In [1]: import numpy as np

In [2]: import numpy.linalg as la

In [3]: np.set_printoptions(suppress=True, linewidth=160)

In [4]: def tidy(a):
   ...:     return np.round(a, 2) + 0
   ...: 

In [5]: X = np.loadtxt("layer2.csv", delimiter=",")

In [6]: X
Out[6]: 
array([[ -2.,   0.,   2.,   0.,   0.,   2.,   1.,   2.,   1.,   3.,  -3.],
       [  3.,  -3.,  -1.,  -2.,  -2.,  -3.,  -1.,  -1.,   3.,   0.,   1.],
       [ -3.,   0.,  -1.,   2.,   3.,  -2.,   1.,   1.,   1.,   1.,  -3.],
       [ -2.,  -1.,  -3.,   2.,  -2.,  -3.,  -2.,   0.,  -3.,   3.,   1.],
       [ -3.,  -3.,   2.,   0.,   0.,  -1.,   3.,  -3.,   1.,   0.,   1.],
       [  3.,  -3.,  -1.,  -3.,   1.,   1.,  -3.,   2.,   0.,  -2.,   2.],
       [ -1.,  -1.,   2.,   3.,  -3.,   3.,   2.,   2.,   3.,   2.,   1.],
       [ -3.,   0.,  -3.,  -2.,  -1.,   1.,  -1.,   3.,  -1.,   0.,  -2.],
       [ -3.,  -2.,  -3.,  -3.,  -1.,   0.,   3.,  -1.,  -3.,   2.,  -2.],
       [ 10., -12.,  -2.,  -8.,  -8., -10.,  -3.,  -2.,  13.,   3.,   1.]])

In [7]: left, sigma, Vh = la.svd(X, full_matrices=False)

In [8]: np.allclose(left * sigma @ Vh, X)
Out[8]: True

In [9]: tidy(np.cumsum(sigma ** 2) / np.sum(sigma ** 2))
Out[9]: array([0.67, 0.76, 0.85, 0.9 , 0.94, 0.97, 0.99, 1.  , 1.  , 1.  ])

In [10]: np.abs(left[:, 0]).round(6).argmax()
Out[10]: np.int64(9)

In [11]: tidy(la.norm(X))
Out[11]: np.float64(33.06)

In [12]: X[:, 11]
---------------------------------------------------------------------------
IndexError                                Traceback (most recent call last)
Cell In[12], line 1
----> 1 X[:, 11]

IndexError: index 11 is out of bounds for axis 1 with size 11

In [13]: X.mean(axis=0)
Out[13]: array([-0.1, -2.5, -0.8, -1.1, -1.3, -1.2,  0. ,  0.3,  1.5,  1.2, -0.3])

In [14]: tidy(la.svd(X, compute_uv=False))
Out[14]: array([27.03, 10.25,  9.56,  7.45,  6.66,  6.09,  4.11,  2.85,  2.06,  0.  ])

In [15]: X.sum(axis=1)
Out[15]: array([  6.,  -6.,   0., -10.,  -3.,  -3.,  13.,  -9., -13., -18.])

In [16]: B = X[0, 0] * X[1:] - np.outer(X[1:, 0], X[0])

In [17]: B
Out[17]: 
array([[  0.,   6.,  -4.,   4.,   4.,   0.,  -1.,  -4.,  -9.,  -9.,   7.],
       [  0.,   0.,   8.,  -4.,  -6.,  10.,   1.,   4.,   1.,   7.,  -3.],
       [  0.,   2.,  10.,  -4.,   4.,  10.,   6.,   4.,   8.,   0.,  -8.],
       [  0.,   6.,   2.,   0.,   0.,   8.,  -3.,  12.,   1.,   9., -11.],
       [  0.,   6.,  -4.,   6.,  -2.,  -8.,   3., -10.,  -3.,  -5.,   5.],
       [  0.,   2.,  -2.,  -6.,   6.,  -4.,  -3.,  -2.,  -5.,  -1.,  -5.],
       [  0.,   0.,  12.,   4.,   2.,   4.,   5.,   0.,   5.,   9.,  -5.],
       [  0.,   4.,  12.,   6.,   2.,   6.,  -3.,   8.,   9.,   5.,  -5.],
       [  0.,  24., -16.,  16.,  16.,   0.,  -4., -16., -36., -36.,  28.]])

In [18]: la.matrix_rank(B), la.matrix_rank(X)
Out[18]: (np.int64(8), np.int64(9))

In [19]: X[:, 0] / X[0, 0]
Out[19]: array([ 1. , -1.5,  1.5,  1. ,  1.5, -1.5,  0.5,  1.5,  1.5, -5. ])

In [20]: np.argsort(-la.norm(X, axis=0).round(6), kind="stable")[:3]
Out[20]: array([8, 1, 0])

In [21]: tidy(la.norm(X, 2) / la.norm(X))
Out[21]: np.float64(0.82)

In [22]: la.cond(X) > 100
Out[22]: np.True_

In [23]: th = np.radians(60)

In [24]: R = np.eye(11)

In [25]: R[0, 0] = R[1, 1] = np.cos(th)

In [26]: R[0, 1], R[1, 0] = -np.sin(th), np.sin(th)

In [27]: tidy(R)
Out[27]: 
array([[ 0.5 , -0.87,  0.  ,  0.  ,  0.  ,  0.  ,  0.  ,  0.  ,  0.  ,  0.  ,  0.  ],
       [ 0.87,  0.5 ,  0.  ,  0.  ,  0.  ,  0.  ,  0.  ,  0.  ,  0.  ,  0.  ,  0.  ],
       [ 0.  ,  0.  ,  1.  ,  0.  ,  0.  ,  0.  ,  0.  ,  0.  ,  0.  ,  0.  ,  0.  ],
       [ 0.  ,  0.  ,  0.  ,  1.  ,  0.  ,  0.  ,  0.  ,  0.  ,  0.  ,  0.  ,  0.  ],
       [ 0.  ,  0.  ,  0.  ,  0.  ,  1.  ,  0.  ,  0.  ,  0.  ,  0.  ,  0.  ,  0.  ],
       [ 0.  ,  0.  ,  0.  ,  0.  ,  0.  ,  1.  ,  0.  ,  0.  ,  0.  ,  0.  ,  0.  ],
       [ 0.  ,  0.  ,  0.  ,  0.  ,  0.  ,  0.  ,  1.  ,  0.  ,  0.  ,  0.  ,  0.  ],
       [ 0.  ,  0.  ,  0.  ,  0.  ,  0.  ,  0.  ,  0.  ,  1.  ,  0.  ,  0.  ,  0.  ],
       [ 0.  ,  0.  ,  0.  ,  0.  ,  0.  ,  0.  ,  0.  ,  0.  ,  1.  ,  0.  ,  0.  ],
       [ 0.  ,  0.  ,  0.  ,  0.  ,  0.  ,  0.  ,  0.  ,  0.  ,  0.  ,  1.  ,  0.  ],
       [ 0.  ,  0.  ,  0.  ,  0.  ,  0.  ,  0.  ,  0.  ,  0.  ,  0.  ,  0.  ,  1.  ]])

In [28]: B = X @ R.T

In [29]: np.allclose(la.norm(X, axis=1), la.norm(B, axis=1))
Out[29]: True

In [30]: tidy(la.det(R)), np.trace(R)
Out[30]: (np.float64(1.0), np.float64(10.0))

In [31]: tidy(B)
Out[31]: 
array([[ -1.  ,  -1.73,   2.  ,   0.  ,   0.  ,   2.  ,   1.  ,   2.  ,   1.  ,   3.  ,  -3.  ],
       [  4.1 ,   1.1 ,  -1.  ,  -2.  ,  -2.  ,  -3.  ,  -1.  ,  -1.  ,   3.  ,   0.  ,   1.  ],
       [ -1.5 ,  -2.6 ,  -1.  ,   2.  ,   3.  ,  -2.  ,   1.  ,   1.  ,   1.  ,   1.  ,  -3.  ],
       [ -0.13,  -2.23,  -3.  ,   2.  ,  -2.  ,  -3.  ,  -2.  ,   0.  ,  -3.  ,   3.  ,   1.  ],
       [  1.1 ,  -4.1 ,   2.  ,   0.  ,   0.  ,  -1.  ,   3.  ,  -3.  ,   1.  ,   0.  ,   1.  ],
       [  4.1 ,   1.1 ,  -1.  ,  -3.  ,   1.  ,   1.  ,  -3.  ,   2.  ,   0.  ,  -2.  ,   2.  ],
       [  0.37,  -1.37,   2.  ,   3.  ,  -3.  ,   3.  ,   2.  ,   2.  ,   3.  ,   2.  ,   1.  ],
       [ -1.5 ,  -2.6 ,  -3.  ,  -2.  ,  -1.  ,   1.  ,  -1.  ,   3.  ,  -1.  ,   0.  ,  -2.  ],
       [  0.23,  -3.6 ,  -3.  ,  -3.  ,  -1.  ,   0.  ,   3.  ,  -1.  ,  -3.  ,   2.  ,  -2.  ],
       [ 15.39,   2.66,  -2.  ,  -8.  ,  -8.  , -10.  ,  -3.  ,  -2.  ,  13.  ,   3.  ,   1.  ]])

In [32]: tidy(la.svd(X, compute_uv=False)), tidy(la.svd(B, compute_uv=False))
Out[32]: 
(array([27.03, 10.25,  9.56,  7.45,  6.66,  6.09,  4.11,  2.85,  2.06,  0.  ]),
 array([27.03, 10.25,  9.56,  7.45,  6.66,  6.09,  4.11,  2.85,  2.06,  0.  ]))
